$ python -q
>>> import numpy as np
>>> np.set_printoptions(precision=3, suppress=True, linewidth=140, sign=" ")
>>> W0 = np.loadtxt("data.csv", delimiter=",")
>>> W0
array([[ 0.,  1.,  1.],
       [ 1.,  0.,  1.],
       [ 1.,  1.,  0.]])
>>> round(float(np.linalg.eigvalsh(W0).min()), 3)
-1.0
>>> try:
...     np.linalg.cholesky(W0)
... except np.linalg.LinAlgError as e:
...     print(e)
... 
Matrix is not positive definite
>>> np.all(np.linalg.eigvalsh(W0) > 0)
np.False_
>>> M2 = np.linalg.inv(W0)
>>> np.linalg.det(W0) * M2
array([[-1.,  1.,  1.],
       [ 1., -1.,  1.],
       [ 1.,  1., -1.]])
>>> W0 @ M2
array([[ 1.,  0.,  0.],
       [ 0.,  1.,  0.],
       [ 0.,  0.,  1.]])
>>> np.linalg.inv(M2)
array([[-0.,  1.,  1.],
       [ 1.,  0.,  1.],
       [ 1.,  1.,  0.]])
>>> round(np.linalg.det(W0) * np.linalg.det(M2), 3)
np.float64(1.0)
>>> round(float(np.linalg.slogdet(W0)[0]), 3)
1.0
>>> Uu, sig, vt = np.linalg.svd(W0, full_matrices=False)
>>> sig
array([ 2.,  1.,  1.])
>>> np.abs(Uu[:, 0]).round(6).argmax()
np.int64(0)
>>> sig / sig[0]
array([ 1. ,  0.5,  0.5])
>>> np.round(vt @ vt.T, 3) + 0
array([[ 1.,  0.,  0.],
       [ 0.,  1.,  0.],
       [ 0.,  0.,  1.]])
>>> data = np.load("m.npy")
>>> data
array([[-20.855,  17.938, -26.206],
       [-19.879,  18.908, -25.343],
       [-21.768,  20.218, -25.981],
       [-20.893,  20.701, -24.134],
       [-19.986,  19.442, -24.24 ],
       [-20.342,  20.183, -24.202],
       [-20.295,  18.743, -25.164],
       [-19.938,  19.995, -25.014],
       [-19.285,  19.638, -24.77 ],
       [-21.327,  19.582, -25.63 ],
       [-21.529,  18.818, -25.005],
       [-20.077,  20.317, -24.864],
       [-21.908,  20.337, -24.111],
       [-19.981,  19.672, -24.481],
       [-19.121,  19.247, -24.791],
       [-20.11 ,  22.346, -24.453],
       [-20.022,  19.721, -24.521],
       [-19.843,  22.35 , -24.844],
       [-19.18 ,  20.011, -22.712],
       [-18.75 ,  20.833, -25.518],
       [-21.771,  19.474, -24.709],
       [-20.004,  20.75 , -23.722],
       [-20.346,  21.009, -25.466],
       [-20.005,  21.267, -25.211],
       [-20.885,  18.473, -26.112]])
>>> lab = data[:, 1] > np.median(data[:, 1])
>>> u = data[lab].mean(axis=0) - data[~lab].mean(axis=0)
>>> np.argsort(-np.abs(u).round(6), kind="stable")
array([ 1,  2,  0])
>>> lab.astype(int)
array([ 0,  0,  1,  1,  0,  1,  0,  0,  0,  0,  0,  1,  1,  0,  0,  1,  0,  1,  1,  1,  0,  1,  1,  1,  0])
>>> u, r1 = data[6], data[4]
>>> round(u @ u, 3)
np.float64(1396.414)
>>> pr = (u @ r1) / (u @ u) * u
>>> pr
array([-20.056,  18.523, -24.868])
>>> r1 - pr
array([ 0.07 ,  0.919,  0.628])
>>> round(np.linalg.norm(u + r1) ** 2 + np.linalg.norm(u - r1) ** 2, 3)
np.float64(5522.846)
>>> np.linalg.matrix_rank(np.outer(u, r1))
np.int64(1)
>>> m1 = np.array([[-0.1, 0.3, -2.2], [-1.0, 0.7, 1.2]])
>>> m1[:, 2] *= 3
>>> m1
array([[-0.1,  0.3, -6.6],
       [-1. ,  0.7,  3.6]])
>>> u, r1 = m1[1], m1[0]
>>> u @ r1
np.float64(-23.45)
>>> round(float(u @ u), 3)
14.45
>>> pr = (u @ r1) / (u @ u) * u
>>> round(np.linalg.norm(u + r1) ** 2 + np.linalg.norm(u - r1) ** 2, 3)
np.float64(116.22)
>>> np.round((r1 - pr) @ u, 3)
np.float64(-0.0)
>>> M2 = m1 / np.sqrt((m1 ** 2).mean(axis=1, keepdims=True))
>>> np.linalg.matrix_rank(m1 - m1.mean(axis=1, keepdims=True))
np.int64(2)
>>> np.linalg.norm(M2, axis=1)
array([ 1.732,  1.732])
>>> M2 = np.array([[-3, 1, 3], [1, 0, -1]])
>>> Z = np.kron(M2, m1)
>>> np.linalg.matrix_rank(Z)
np.int64(4)
>>> round(float(np.linalg.norm(Z, 2)), 3), round(np.linalg.norm(M2, 2) * np.linalg.norm(m1, 2), 3)
(34.422, np.float64(34.422))
>>> Z
array([[  0.3,  -0.9,  19.8,  -0.1,   0.3,  -6.6,  -0.3,   0.9, -19.8],
       [  3. ,  -2.1, -10.8,  -1. ,   0.7,   3.6,  -3. ,   2.1,  10.8],
       [ -0.1,   0.3,  -6.6,  -0. ,   0. ,  -0. ,   0.1,  -0.3,   6.6],
       [ -1. ,   0.7,   3.6,  -0. ,   0. ,   0. ,   1. ,  -0.7,  -3.6]])
>>> arr = np.loadtxt("sample12.csv", delimiter=",")
>>> arr
array([[ 0.792,  0.008,  0.089, -0.091, -0.386],
       [ 0.008,  0.776,  0.283, -0.272,  0.141],
       [ 0.089,  0.283,  0.596,  0.391,  0.003],
       [-0.091, -0.272,  0.391,  0.622, -0.014],
       [-0.386,  0.141,  0.003, -0.014,  0.215]])
>>> M2 = np.array([[-1, -1], [0, 0], [-2, 2], [3, 0], [-2, 1]])
>>> M2 @ arr
Traceback (most recent call last):
  File "<python-input-51>", line 1, in <module>
    M2 @ arr
    ~~~^~~~~
ValueError: matmul: Input operand 1 has a mismatch in its core dimension 0, with gufunc signature (n?,k),(k,m?)->(n?,m?) (size 5 is different from 2)
>>> np.einsum("ik,kj->ji", arr, M2)
array([[-0.471, -1.672, -0.112,  1.2  , -0.091],
       [-1.   ,  0.699,  1.106,  0.86 ,  0.606]])
>>> np.einsum("ij->j", arr)
array([ 0.412,  0.937,  1.361,  0.636, -0.04 ])
>>> np.linalg.matrix_rank(arr @ M2)
np.int64(2)
>>> np.vstack([arr, M2.T]).shape
(7, 5)
>>> np.linalg.lstsq(arr[:-1].T, arr[-1])[2]
np.int32(3)
>>> np.abs(np.diag(np.linalg.qr(arr)[1])) > 1e-9
array([ True,  True,  True, False, False])
>>> vec = np.array([-3, 5, -4, -5, 2])
>>> a = np.maximum(arr @ vec, 0)
>>> np.flatnonzero(a > 1e-9)
array([ 1,  4])
>>> np.maximum(arr @ (3 * vec), 0)
array([  0.   ,  13.092,   0.   ,   0.   ,   7.051])
>>> np.maximum(arr @ vec, 0) - np.maximum(-arr @ vec, 0)
array([-3.004,  4.364, -3.184, -5.785,  2.35 ])
>>> r = np.linalg.matrix_rank(arr)
>>> r
np.int64(3)
>>> null = np.linalg.svd(arr)[2][r:].T
>>> null @ null.T
array([[ 0.208, -0.008, -0.089,  0.091,  0.386],
       [-0.008,  0.224, -0.283,  0.272, -0.141],
       [-0.089, -0.283,  0.404, -0.391, -0.003],
       [ 0.091,  0.272, -0.391,  0.378,  0.014],
       [ 0.386, -0.141, -0.003,  0.014,  0.785]])
>>> null.shape
(5, 2)
>>> np.allclose(arr @ null, 0)
True
>>> [int(np.linalg.matrix_rank(arr[:i])) for i in range(1, len(arr) + 1)]
[1, 2, 3, 3, 3]
